>>> import numpy as np
>>> import numpy.linalg as la
>>> np.set_printoptions(precision=2, suppress=True, linewidth=120)
>>> def tidy(a):
...     return np.round(a, 2) + 0
... 
>>> K = np.loadtxt("case11.csv", delimiter=",")
>>> K
array([[ 27.,   9.,   0.,   0.,   0.,   0.,  27.,  45.,  45.,  27.,   0.,  18.,  18.,   9.,   9.,   9.],
       [ 24.,   8.,   0.,   0.,   0.,   0.,  24.,  40.,  40.,  24.,   0.,  16.,  16.,   8.,   8.,   8.],
       [ -9.,  -3.,   0.,   0.,   0.,   0.,  -9., -15., -15.,  -9.,   0.,  -6.,  -6.,  -3.,  -3.,  -3.],
       [-15.,  -5.,   0.,   0.,   0.,   0., -15., -25., -25., -15.,   0., -10., -10.,  -5.,  -5.,  -5.],
       [  3.,   1.,   0.,   0.,   0.,   0.,   3.,   5.,   5.,   3.,   0.,   2.,   2.,   1.,   1.,   1.],
       [ -9.,  -3.,   0.,   0.,   0.,   0.,  -9., -15., -15.,  -9.,   0.,  -6.,  -6.,  -3.,  -3.,  -3.],
       [-21.,  -7.,   0.,   0.,   0.,   0., -21., -35., -35., -21.,   0., -14., -14.,  -7.,  -7.,  -7.],
       [ 18.,   6.,   0.,   0.,   0.,   0.,  18.,  30.,  30.,  18.,   0.,  12.,  12.,   6.,   6.,   6.],
       [ 15.,   5.,   0.,   0.,   0.,   0.,  15.,  25.,  25.,  15.,   0.,  10.,  10.,   5.,   5.,   5.],
       [-27.,  -9.,   0.,   0.,   0.,   0., -27., -45., -45., -27.,   0., -18., -18.,  -9.,  -9.,  -9.],
       [-15.,  -5.,   0.,   0.,   0.,   0., -15., -25., -25., -15.,   0., -10., -10.,  -5.,  -5.,  -5.],
       [-24.,  -8.,   0.,   0.,   0.,   0., -24., -40., -40., -24.,   0., -16., -16.,  -8.,  -8.,  -8.],
       [ 21.,   7.,   0.,   0.,   0.,   0.,  21.,  35.,  35.,  21.,   0.,  14.,  14.,   7.,   7.,   7.],
       [  0.,   0.,   0.,   0.,   0.,   0.,   0.,   0.,   0.,   0.,   0.,   0.,   0.,   0.,   0.,   0.]])
>>> # looks like rank 1
>>> left, sig, VT = la.svd(K)
>>> tidy(sig)
array([214.71,   0.  ,   0.  ,   0.  ,   0.  ,   0.  ,   0.  ,   0.  ,   0.  ,   0.  ,   0.  ,   0.  ,   0.  ,   0.  ])
>>> np.argmax(sig[:-1] / (sig[1:] + 1e-6)) + 1
np.int64(1)
>>> out = left[:, :1] @ np.diag(sig[:1]) @ VT[:1]
>>> tidy(la.norm(K - out, 2)), tidy(sig[1])
(np.float64(0.0), np.float64(0.0))
>>> tidy(np.abs(K - out).max())
np.float64(0.0)
>>> la.matrix_rank(K, rtol=0.05)
np.int64(1)
>>> tidy(la.norm(K - out) / la.norm(K))
np.float64(0.0)
